$ python3 -q
>>> import numpy as np
>>> import numpy.linalg as la
>>> np.set_printoptions(precision=1, suppress=True, linewidth=100, legacy="1.25")
>>> F = np.load("mat.npy")
>>> F
array([[4, 4, 3],
       [4, 4, 1],
       [3, 1, 2]])
>>> ev, evecs = la.eig(F)
>>> ev
array([ 9.2, -1. ,  1.8])
>>> np.sort(la.eigvals(F.T))
array([-1. ,  1.8,  9.2])
>>> np.sort(la.eigvals(F @ F))
array([ 0.9,  3.3, 83.8])
>>> round(np.prod(ev), 1)
-16.0
>>> np.count_nonzero(F)
9
>>> la.matrix_rank(F)
3
>>> F.sum(axis=0)
array([11,  9,  6])
>>> F.shape
(3, 3)
>>> F - F[0]
array([[ 0,  0,  0],
       [ 0,  0, -2],
       [-1, -3, -1]])
>>> F.mean(axis=0)
array([3.7, 3. , 2. ])
>>> np.diff(F, axis=0)
array([[ 0,  0, -2],
       [-1, -3,  1]])
>>> np.round(la.norm(F), 1)
9.4
>>> F.sum(axis=1)
array([11,  9,  6])
>>> X = np.load("dump.npy")
>>> X
array([[ 14,  11,  -2, -16],
       [ 11,  17,   7,  -7],
       [ -2,   7,  11,   8],
       [-16,  -7,   8,  22]])
>>> ev, evecs = la.eigh(X)
>>> vec = np.array([0, 1, 7, 6])
>>> np.abs(X).sum(axis=1).max(), np.round(np.abs(ev).max(), 1)
(53, 41.3)
>>> (np.sign(evecs[:, -1].round(6)) == np.sign(evecs[0, -1].round(6))).astype(int)
array([1, 1, 0, 0])
>>> la.eigvalsh(X[1:, 1:])
array([ 1.1, 21.4, 27.6])
>>> M = np.array([[-3, -1, -4, -2], [-4, -2, -4, -3], [-3, 4, -1, 1], [1, 1, 0, 1]])
>>> # looks like rank 3
>>> np.round(la.det(2 * M), 1), round(float(la.det(M)), 1)
(-0.0, -0.0)
>>> np.einsum("ij,ji->", M, M)
5
>>> np.round(np.poly(M), 1) + 0
array([  1.,   5.,  10., -22.,   0.])
>>> np.round(la.det(M.T), 1)
0.0
>>> np.round(la.eigvals(M), 1) + 0
array([-3.1+2.8j, -3.1-2.8j,  1.2+0.j ,  0. +0.j ])
>>> proj = np.triu(np.array([[2, -3, 3, 2], [1, 3, 2, -3], [0, 3, 3, -3], [3, 2, 2, -3]]), 1) + np.eye(4)
>>> out = proj @ X @ la.inv(proj)
>>> proj @ X - X @ proj
array([[-71.,  -2., -36.,  88.],
       [ 44.,  68., -69.,   0.],
       [ 48.,  15., -32.,  -8.],
       [  0., -48.,  62.,  35.]])
>>> out = np.array([[0.7, 1.0], [0.4, -0.4], [1.6, -0.9]])
>>> cent = np.array([[-1.6, 0.1, 0.6, -0.6], [0.4, 1.8, 0.4, 0.8]])
>>> m1 = out @ cent
>>> m1
array([[-0.7,  1.9,  0.8,  0.4],
       [-0.8, -0.7,  0.1, -0.6],
       [-2.9, -1.5,  0.6, -1.7]])
>>> left, sig, Vt = la.svd(m1)
>>> evecs = Vt[:(sig > 1e-8).sum()]
>>> rng = np.random.default_rng(212)
>>> vec = m1[0] + -2 * m1[1] + rng.integers(2) * np.eye(4)[1]
>>> vec
array([0.9, 3.2, 0.7, 1.5])
>>> round(la.norm(vec - evecs.T @ evecs @ vec), 1)
0.0
>>> la.matrix_rank(np.vstack([m1, vec]))
2
>>> np.round(evecs.T @ evecs, 1) + 0
array([[ 0.8,  0. , -0.3,  0.3],
       [ 0. ,  0.8,  0.3,  0.3],
       [-0.3,  0.3,  0.2,  0. ],
       [ 0.3,  0.3,  0. ,  0.2]])
